In [1]: import numpy as np

In [2]: np.set_printoptions(precision=3, suppress=True, linewidth=160)

In [3]: m1 = np.load("w.npy")

In [4]: m1
Out[4]: 
array([[0., 0., 0., 1.],
       [0., 0., 0., 2.],
       [0., 0., 0., 4.],
       [1., 2., 4., 0.]])

In [5]: left, sig, vt = np.linalg.svd(m1, full_matrices=False)

In [6]: np.cumsum(sig ** 2) / np.sum(sig ** 2)
Out[6]: array([0.5, 1. , 1. , 1. ])

In [7]: round(float(np.sqrt((sig ** 2).sum())), 3), np.round(np.linalg.norm(m1), 3)
Out[7]: (6.481, np.float64(6.481))

In [8]: np.allclose(left * sig @ vt, m1)
Out[8]: True

In [9]: (sig > 1e-8).sum()
Out[9]: np.int64(2)

In [10]: sig / sig[0]
Out[10]: array([ 1.,  1.,  0., -0.])

In [11]: sig
Out[11]: array([ 4.583,  4.583,  0.   , -0.   ])

In [12]: np.round(left.T @ left, 3) + 0
Out[12]: 
array([[1., 0., 0., 0.],
       [0., 1., 0., 0.],
       [0., 0., 1., 0.],
       [0., 0., 0., 1.]])

In [13]: np.round(left.T @ m1 @ vt.T, 3) + 0
Out[13]: 
array([[4.583, 0.   , 0.   , 0.   ],
       [0.   , 4.583, 0.   , 0.   ],
       [0.   , 0.   , 0.   , 0.   ],
       [0.   , 0.   , 0.   , 0.   ]])

In [14]: np.allclose(m1[:-1].T @ np.linalg.lstsq(m1[:-1].T, m1[-1])[0], m1[-1])
Out[14]: False

In [15]: np.linalg.lstsq(m1[:-1].T, m1[-1])[2]
Out[15]: np.int32(1)

In [16]: left, sig, vt = np.linalg.svd(m1)

In [17]: evecs = vt[:(sig > 1e-8).sum()]

In [18]: rng = np.random.default_rng(586340)

In [19]: vec = m1[1] + 2 * m1[3] + rng.integers(2) * np.eye(4)[2]

In [20]: vec
Out[20]: array([2., 4., 9., 2.])

In [21]: round(float(np.linalg.norm(vec - evecs.T @ evecs @ vec)), 3)
Out[21]: 0.488

In [22]: np.linalg.matrix_rank(np.vstack([m1, vec]))
Out[22]: np.int64(3)

In [23]: evecs.T @ evecs
Out[23]: 
array([[0.048, 0.095, 0.19 , 0.   ],
       [0.095, 0.19 , 0.381, 0.   ],
       [0.19 , 0.381, 0.762, 0.   ],
       [0.   , 0.   , 0.   , 1.   ]])

In [24]: np.allclose(evecs.T @ evecs @ vec, vec)
Out[24]: False

In [25]: vals, evecs = np.linalg.eigh(m1)

In [26]: vec = np.array([1, 2, -1, 1])

In [27]: np.round(np.linalg.eigvalsh(m1[1:, 1:]), 3) + 0
Out[27]: array([-4.472,  0.   ,  4.472])

In [28]: (np.sign(evecs[:, -1].round(6)) == np.sign(evecs[0, -1].round(6))).astype(int)
Out[28]: array([1, 1, 1, 1])

In [29]: evecs * np.maximum(vals, 0) @ evecs.T
Out[29]: 
array([[0.109, 0.218, 0.436, 0.5  ],
       [0.218, 0.436, 0.873, 1.   ],
       [0.436, 0.873, 1.746, 2.   ],
       [0.5  , 1.   , 2.   , 2.291]])

In [30]: vec @ m1 @ vec
Out[30]: np.float64(2.0)

In [31]: lab = rng.permutation(4)

In [32]: lab
Out[32]: array([2, 1, 0, 3])

In [33]: B = m1[lab][:, lab]

In [34]: np.trace(B)
Out[34]: np.float64(0.0)

In [35]: np.round(np.sort(np.abs(np.linalg.eigvals(B))), 3) + 0
Out[35]: array([0.   , 0.   , 4.583, 4.583])

In [36]: np.allclose(B, m1)
Out[36]: False

In [37]: round(float(np.linalg.det(B)), 3), round(float(np.linalg.det(m1[lab])), 3)
Out[37]: (0.0, 0.0)

In [38]: W0 = np.load("out18.npy")

In [39]: W0
Out[39]: 
array([[ 0,  2,  0,  0,  2],
       [ 2,  4,  1,  2,  3],
       [ 4,  4,  2,  4,  5],
       [ 6,  6,  4,  4,  7],
       [ 6,  7,  5,  6,  7],
       [ 8,  7,  7,  6,  7],
       [10,  9,  7,  7,  9],
       [10,  9,  8,  8, 10],
       [11, 10,  8, 10, 12],
       [11, 12,  9, 11, 13]])

In [40]: vec = np.array([2, 1, -1, -1, 0])

In [41]: y = W0 @ vec

In [42]: coef, lr = np.zeros(5), 1 / np.linalg.norm(W0, 2) ** 2

In [43]: for i in range(300):
    ...:     coef -= lr * W0.T @ (W0 @ coef - y)
    ...:     if i % 50 == 0: print(i, round(np.linalg.norm(W0 @ coef - y), 3))
    ...: 
0 4.641
50 4.294
100 3.979
150 3.693
200 3.434
250 3.198

In [44]: round(np.linalg.cond(W0), 3)
Out[44]: np.float64(47.201)

In [45]: coef
Out[45]: array([ 0.723,  0.579,  0.003, -0.371,  0.358])

In [46]: Ac = (W0 - W0.mean(axis=0)) / W0.std(axis=0)

In [47]: np.argwhere(np.abs(Ac) > 2)
Out[47]: array([], shape=(0, 2), dtype=int64)

In [48]: coef = np.linalg.lstsq(np.delete(Ac, 2, axis=1), Ac[:, 2])[0]

In [49]: round(float(1 - np.var(Ac[:, 2] - np.delete(Ac, 2, axis=1) @ coef)), 3)
Out[49]: 0.972

In [50]: np.abs(coef).argmax()
Out[50]: np.int64(0)

In [51]: Z = W0[[8, 0]].astype(float)

In [52]: for _ in range(7):
    ...:     lab = np.linalg.norm(W0[:, None] - Z, axis=-1).argmin(axis=1)
    ...:     Z = np.array([W0[lab == j].mean(axis=0) for j in range(2)])
    ...: 

In [53]: lab
Out[53]: array([1, 1, 1, 1, 0, 0, 0, 0, 0, 0])

In [54]: Z
Out[54]: 
array([[9.333, 9.   , 7.333, 8.   , 9.667],
       [3.   , 4.   , 1.75 , 2.5  , 4.25 ]])

In [55]: np.abs(Z[1] - Z[0]).argmax()
Out[55]: np.int64(0)

In [56]: J = np.diag(3 * np.array([-1, 1, 2, -1, 0, -2, -2, 1, 0, 2])) + np.array([[-1, 1, -2, 1, 0, 0, -1, 1, 2, -2],
    ...:     [2, -2, -3, -3, -2, -1, 3, -3, -2, 3],
    ...:     [1, 3, 0, -2, 3, 2, 0, 1, -1, -2],
    ...:     [3, 2, 2, -1, 0, 2, -2, 0, -1, -2],
    ...:     [3, -3, 3, 1, -1, 3, 2, 1, 1, 3],
    ...:     [1, -2, 3, -2, -3, 0, 2, -2, 1, 1],
    ...:     [2, 1, 2, -1, 0, 0, 3, 1, 1, 3],
    ...:     [3, 0, -2, -2, 2, -2, 3, 0, 0, -2],
    ...:     [2, -3, 2, 3, 1, 2, 3, -3, -2, 3],
    ...:     [0, 1, -2, 3, 0, 2, -3, -3, 0, 0]])

In [57]: J
Out[57]: 
array([[-4,  1, -2,  1,  0,  0, -1,  1,  2, -2],
       [ 2,  1, -3, -3, -2, -1,  3, -3, -2,  3],
       [ 1,  3,  6, -2,  3,  2,  0,  1, -1, -2],
       [ 3,  2,  2, -4,  0,  2, -2,  0, -1, -2],
       [ 3, -3,  3,  1, -1,  3,  2,  1,  1,  3],
       [ 1, -2,  3, -2, -3, -6,  2, -2,  1,  1],
       [ 2,  1,  2, -1,  0,  0, -3,  1,  1,  3],
       [ 3,  0, -2, -2,  2, -2,  3,  3,  0, -2],
       [ 2, -3,  2,  3,  1,  2,  3, -3, -2,  3],
       [ 0,  1, -2,  3,  0,  2, -3, -3,  0,  6]])

In [58]: r0 = np.array([2, 0, 3])

In [59]: print(np.correlate(J[1], J[9], "full"))
[ 12   6 -24 -27  -2  14  33 -16 -31  14  18 -11  -4 -10   3  10  -8   3   0]

In [60]: np.convolve(J[1], r0)
Out[60]: array([  4,   2,   0,  -3, -13, -11,   0,  -9,   5,  -3,  -6,   9])

In [61]: F = np.load("m.npy")

In [62]: F
Out[62]: 
array([[ 2.,  3.,  0.,  1.,  0.,  0.],
       [ 0.,  4.,  5.,  5.,  0.,  0.],
       [ 2.,  0.,  0.,  1.,  0.,  0.],
       [ 3.,  5.,  1.,  3.,  0.,  0.],
       [ 0.,  0.,  0.,  0.,  4.,  0.],
       [ 0.,  0.,  0.,  0.,  0., -2.]])

In [63]: # 3 groups of indices that never mix

In [64]: B = F + rng.integers(-2, 3, (6, 5)) @ rng.integers(-2, 3, (5, 6))

In [65]: B
Out[65]: 
array([[  7.,   3.,   7.,   1.,  -1.,  -4.],
       [  2.,   2.,   1.,   8.,   5.,  -6.],
       [ -6.,   1., -11.,  -4.,  -3.,   2.],
       [  7.,   1.,   2.,   6.,   7.,   0.],
       [ -2.,   6.,   5.,   8.,   0.,  -2.],
       [ -1.,  -4.,  -4.,   0.,   5.,  -4.]])

In [66]: print(np.abs(B - F).sum(axis=1))
[17. 22. 30. 19. 27. 16.]

In [67]: B - F
Out[67]: 
array([[  5.,   0.,   7.,   0.,  -1.,  -4.],
       [  2.,  -2.,  -4.,   3.,   5.,  -6.],
       [ -8.,   1., -11.,  -5.,  -3.,   2.],
       [  4.,  -4.,   1.,   3.,   7.,   0.],
       [ -2.,   6.,   5.,   8.,  -4.,  -2.],
       [ -1.,  -4.,  -4.,   0.,   5.,  -2.]])
